$ python3 -q
>>> import numpy as np
>>> np.set_printoptions(precision=2, suppress=True, linewidth=100, floatmode="fixed")
>>> m1 = np.array([[-1.01, -2.09, -0.03],
...     [-1.0, -2.04, -0.04],
...     [-1.03, -1.98, -0.08],
...     [-0.96, -1.99, -0.11],
...     [-1.03, -2.01, -0.01],
...     [-1.01, 0.09, 1.06],
...     [-1.01, -0.08, 1.08],
...     [-0.91, 0.01, 1.03],
...     [-1.08, 0.0, 0.99],
...     [-1.01, 0.04, 0.97],
...     [-1.07, 2.89, -0.99],
...     [-0.97, 3.09, -1.03],
...     [-1.09, 2.99, -0.93],
...     [-1.03, 3.04, -0.91],
...     [-1.05, 3.02, -1.01]])
>>> Xc = (m1 - m1.mean(axis=0)) / m1.std(axis=0)
>>> np.argwhere(np.abs(Xc) > 2)
array([[7, 0]])
>>> c = np.linalg.lstsq(np.delete(Xc, 0, axis=1), Xc[:, 0])[0]
>>> c
array([-0.23,  0.20])
>>> np.abs(c).argmax()
np.int64(0)
>>> print(round(1 - np.var(Xc[:, 0] - np.delete(Xc, 0, axis=1) @ c), 2))
0.14
>>> C = m1[[3, 4]].astype(float)
>>> for _ in range(4):
...     idx = np.linalg.norm(m1[:, None] - C, axis=-1).argmin(axis=1)
...     C = np.array([m1[idx == j].mean(axis=0) for j in range(2)])
... 
>>> idx
array([1, 1, 1, 1, 1, 1, 1, 1, 1, 1, 0, 0, 0, 0, 0])
>>> C
array([[-1.04,  3.01, -0.97],
       [-1.00, -1.01,  0.49]])
>>> G = np.cov(m1, rowvar=False)
>>> G.shape
(3, 3)
>>> np.corrcoef(m1.T)
array([[ 1.00, -0.34,  0.32],
       [-0.34,  1.00, -0.55],
       [ 0.32, -0.55,  1.00]])
>>> m1.std(axis=0)
array([0.05, 2.07, 0.82])
>>> np.argwhere(np.triu(np.abs(np.corrcoef(m1.T)) > 0.8, 1))
array([], shape=(0, 2), dtype=int64)
>>> Y = m1 / np.linalg.norm(m1, axis=1, keepdims=True)
>>> G = Y @ Y.T
>>> G[4]
array([ 1.00,  1.00,  1.00,  1.00,  1.00,  0.26,  0.36,  0.29,  0.33,  0.30, -0.64, -0.68, -0.65,
       -0.67, -0.66])
>>> (G - 2 * np.eye(15)).round(6).argmax(axis=1)
array([ 1,  0,  1,  1,  1,  9,  7,  5,  9,  8, 14, 14, 13, 12, 10])
>>> np.argwhere(np.triu(np.abs(G) > 0.95, 1))
array([[ 0,  1],
       [ 0,  2],
       [ 0,  3],
       [ 0,  4],
       [ 1,  2],
       [ 1,  3],
       [ 1,  4],
       [ 2,  3],
       [ 2,  4],
       [ 3,  4],
       [ 5,  6],
       [ 5,  7],
       [ 5,  8],
       [ 5,  9],
       [ 6,  7],
       [ 6,  8],
       [ 6,  9],
       [ 7,  8],
       [ 7,  9],
       [ 8,  9],
       [10, 11],
       [10, 12],
       [10, 13],
       [10, 14],
       [11, 12],
       [11, 13],
       [11, 14],
       [12, 13],
       [12, 14],
       [13, 14]])
>>> E = np.loadtxt("a.csv", delimiter=",")
>>> E
array([[5.00, 2.00, 4.00],
       [2.00, 5.00, 2.00],
       [4.00, 2.00, 5.00]])
>>> vals, evecs = np.linalg.eigh(E)
>>> vals
array([ 1.00,  3.54, 10.46])
>>> np.round(evecs.T @ evecs, 2) + 0
array([[1.00, 0.00, 0.00],
       [0.00, 1.00, 0.00],
       [0.00, 0.00, 1.00]])
>>> np.unique(vals.round(6) + 0, return_counts=True)[1]
array([1, 1, 1])
